% ipython --no-banner

In [1]: import numpy as np

In [2]: import numpy.linalg as la

In [3]: np.set_printoptions(precision=3, suppress=True, linewidth=160, sign=" ")

In [4]: def rnd(a):
   ...:     return np.round(a, 3) + 0
   ...: 

In [5]: arr = np.load("layer13.npy")

In [6]: arr
Out[6]: 
array([[  0.1  ,  -0.5  ,  -1.93 ,   0.5  ,   0.7  ,   1.9  ,  -1.3  ,  -1.1  ,   1.   ,  -1.2  ,   1.5  ,  -0.2  ,   0.5  ,  -1.   ],
       [  1.3  ,  -2.6  , -10.388,  -1.1  ,  -0.5  ,   0.9  ,   0.1  ,   0.6  ,   1.8  ,  -0.3  ,  -0.9  ,  -0.7  ,  -1.3  ,  -0.3  ],
       [  0.   ,   0.7  ,   2.861,   1.7  ,   0.1  ,  -0.4  ,  -0.4  ,   0.7  ,  -0.9  ,   0.2  ,  -0.2  ,  -0.3  ,   0.5  ,   0.4  ],
       [ -0.5  ,  -0.9  ,  -3.501,  -0.8  ,  -0.3  ,   0.6  ,   1.3  ,   1.6  ,   0.9  ,   1.2  ,   1.   ,  -1.4  ,  -0.6  ,   0.1  ],
       [  0.6  ,  -0.7  ,  -2.772,   0.3  ,  -1.   ,   1.4  ,  -0.8  ,  -0.1  ,   0.6  ,   1.4  ,   0.3  ,   1.7  ,  -1.   ,   0.4  ],
       [ -1.3  ,  -0.4  ,  -1.63 ,   2.   ,  -0.9  ,   0.4  ,   0.1  ,  -0.9  ,   0.4  ,   2.   ,   0.8  ,   2.3  ,  -0.1  ,   0.8  ],
       [  0.4  ,   0.7  ,   2.803,  -0.6  ,  -0.3  ,   0.9  ,  -0.5  ,  -0.1  ,  -0.4  ,  -0.4  ,  -0.9  ,  -1.7  ,  -0.3  ,   1.3  ],
       [ -0.2  ,   0.4  ,   1.611,  -1.5  ,  -0.2  ,   1.4  ,  -0.5  ,  -0.2  ,  -1.8  ,  -1.6  ,  -0.7  ,   0.4  ,  -0.3  ,   0.3  ],
       [  1.1  ,   0.6  ,   2.318,   0.7  ,  -0.8  ,  -1.1  ,   0.5  ,  -1.1  ,   0.7  ,   0.7  ,   0.8  ,  -0.6  ,   0.9  ,   1.4  ],
       [  0.9  ,   0.4  ,   1.702,   0.4  ,  -0.9  ,   1.8  ,   1.2  ,   0.   ,  -2.3  ,   0.9  ,   1.4  ,   0.5  ,   0.2  ,   0.3  ],
       [ -0.1  ,   0.7  ,   2.751,   0.9  ,   0.2  ,   0.8  ,  -0.5  ,   0.7  ,   1.6  ,   0.5  ,  -2.3  ,  -1.5  ,  -0.6  ,  -0.5  ],
       [ -0.5  ,   1.9  ,   7.701,   0.3  ,  -0.9  ,  -2.   ,  -0.8  ,  -0.1  ,  -0.7  ,   0.1  ,  -1.5  ,   0.   ,   1.3  ,   0.3  ],
       [ -0.5  ,   0.6  ,   2.502,  -0.4  ,  -1.3  ,   0.   ,  -1.2  ,  -1.4  ,   0.4  ,   0.5  ,   1.   ,   0.7  ,   0.3  ,  -0.4  ],
       [  0.6  ,   1.3  ,   5.407,  -0.3  ,   2.4  ,  -0.1  ,   1.2  ,  -0.9  ,   0.6  ,  -0.4  ,   1.8  ,   1.2  ,   1.3  ,  -0.9  ],
       [  0.4  ,   0.   ,   0.068,   0.5  ,   0.8  ,   0.3  ,   0.9  ,   1.4  ,  -1.5  ,  -1.   ,  -1.7  ,   1.8  ,  -0.1  ,  -0.3  ],
       [  1.7  ,   0.2  ,   0.733,  -1.1  ,  -1.2  ,   1.7  ,   1.8  ,   0.6  ,  -1.   ,   0.3  ,   0.3  ,  -1.9  ,   0.2  ,   0.6  ],
       [  1.5  ,  -0.9  ,  -3.719,   0.7  ,   0.2  ,   0.6  ,  -1.7  ,   0.5  ,   1.4  ,   1.4  ,   0.7  ,  -1.6  ,  -0.7  ,   1.   ],
       [  0.7  ,   1.5  ,   6.045,  -0.1  ,   0.5  ,  -0.1  ,  -1.   ,  -1.   ,   0.7  ,   1.6  ,   0.3  ,  -0.5  ,  -1.3  ,  -1.2  ],
       [ -1.5  ,   1.7  ,   6.789,   0.6  ,   0.5  ,   0.   ,   0.5  ,   0.5  ,  -0.1  ,  -0.2  ,  -0.2  ,   0.1  ,   0.4  ,   0.7  ],
       [  0.8  ,   0.4  ,   1.392,   1.2  ,   0.3  ,  -1.3  ,   0.   ,  -0.8  ,  -0.1  ,  -1.4  ,  -0.6  ,   0.   ,  -0.3  ,   0.3  ],
       [ -0.4  ,  -0.9  ,  -3.474,   0.1  ,  -0.6  ,  -0.5  ,  -0.6  ,   0.1  ,   0.7  ,   0.8  ,  -0.3  ,  -0.7  ,  -0.5  ,   2.   ],
       [ -1.5  ,  -0.2  ,  -0.902,   0.2  ,   0.2  ,  -0.6  ,   1.5  ,  -1.5  ,   1.5  ,  -1.9  ,  -0.9  ,  -1.2  ,  -0.3  ,  -1.   ],
       [  1.2  ,  -0.7  ,  -2.933,  -0.4  ,   0.   ,  -1.7  ,   1.   ,  -0.1  ,   0.5  ,  -1.6  ,   0.4  ,   2.   ,  -0.8  ,  -1.5  ],
       [  0.3  ,   0.6  ,   2.282,  -0.2  ,  -0.3  ,   1.   ,   0.7  ,  -0.6  ,   0.9  ,   0.6  ,   1.7  ,  -1.5  ,  -1.3  ,   2.2  ],
       [  1.1  ,  -0.5  ,  -1.938,  -0.7  ,  -0.1  ,   0.3  ,   0.5  ,  -0.4  ,   0.7  ,   1.7  ,  -1.6  ,  -0.3  ,   0.4  ,  -0.7  ],
       [  1.2  ,  -0.8  ,  -3.35 ,   0.1  ,   0.6  ,   0.5  ,   0.2  ,  -0.4  ,  -0.8  ,  -0.1  ,   0.4  ,  -0.5  ,  -0.8  ,  -0.2  ],
       [ -1.4  ,  -1.2  ,  -4.773,   0.1  ,   0.6  ,   2.2  ,   0.3  ,  -0.9  ,  -0.1  ,  -1.7  ,  -0.6  ,   0.7  ,   0.4  ,   1.8  ],
       [ -1.3  ,   0.3  ,   1.181,   0.4  ,  -0.8  ,  -0.1  ,  -0.4  ,   1.9  ,  -0.4  ,   0.5  ,   0.2  ,  -1.   ,  -1.9  ,   0.7  ],
       [ -0.4  ,   0.1  ,   0.336,  -0.5  ,  -1.4  ,   1.6  ,   0.9  ,  -1.8  ,  -0.8  ,   0.6  ,   4.   ,  -2.   ,   0.5  ,   1.7  ],
       [  1.2  ,  -0.5  ,  -2.011,  -1.4  ,   0.6  ,  -0.4  ,  -0.7  ,  -0.2  ,  -1.4  ,  -0.3  ,  -2.1  ,  -2.   ,   0.7  ,   0.5  ],
       [  0.3  ,   0.   ,   0.123,   0.4  ,  -0.7  ,   1.7  ,  -1.8  ,  -0.5  ,   0.7  ,   2.4  ,   1.   ,   0.4  ,  -1.3  ,  -0.5  ],
       [ -0.5  ,   0.3  ,   1.055,  -0.7  ,   1.3  ,  -0.4  ,  -0.8  ,  -0.8  ,   0.5  ,   0.6  ,  -0.6  ,   0.7  ,   0.8  ,   0.7  ],
       [  0.   ,  -0.5  ,  -1.95 ,  -0.1  ,  -1.5  ,   0.8  ,   1.9  ,   0.   ,   1.4  ,   0.6  ,  -0.2  ,   1.7  ,   0.2  ,   0.7  ],
       [  0.4  ,  -0.3  ,  -1.313,  -0.3  ,   1.3  ,  -1.3  ,   0.4  ,   1.2  ,  -1.1  ,   0.   ,   0.7  ,  -2.2  ,   0.2  ,   0.2  ],
       [  0.8  ,  -0.6  ,  -2.382,  -1.1  ,   2.4  ,  -0.7  ,  -0.1  ,  -1.8  ,  -0.8  ,  -0.5  ,   2.3  ,   2.1  ,   0.1  ,  -0.8  ],
       [  0.8  ,  -0.5  ,  -2.205,  -0.4  ,   1.3  ,  -0.4  ,  -0.9  ,  -0.5  ,   0.4  ,  -0.4  ,   0.5  ,   1.   ,   1.   ,   0.4  ],
       [ -1.1  ,  -0.6  ,  -2.348,   1.7  ,   2.1  ,   0.5  ,   1.2  ,  -0.4  ,  -1.9  ,  -0.6  ,  -0.2  ,  -0.4  ,  -0.4  ,   0.   ],
       [ -0.2  ,  -0.1  ,  -0.414,   1.4  ,  -0.7  ,  -0.7  ,  -1.1  ,   0.2  ,  -1.1  ,   0.5  ,   1.3  ,   1.9  ,   3.3  ,   1.1  ]])

In [7]: C = arr[[31, 34]].astype(float)

In [8]: for _ in range(5):
   ...:     z = la.norm(arr[:, None] - C, axis=-1).argmin(axis=1)
   ...:     C = np.array([arr[z == j].mean(axis=0) for j in range(2)])
   ...: 

In [9]: z
Out[9]: array([ 1,  1,  0,  1,  1,  1,  0,  0,  0,  0,  0,  0,  0,  0,  0,  0,  1,  0,  0,  0,  1,  1,  1,  0,  1,  1,  1,  0,  0,  1,  0,  0,  1,  1,  1,  1,  1,  0])

In [10]: np.abs(C[1] - C[0]).argmax()
Out[10]: np.int64(2)
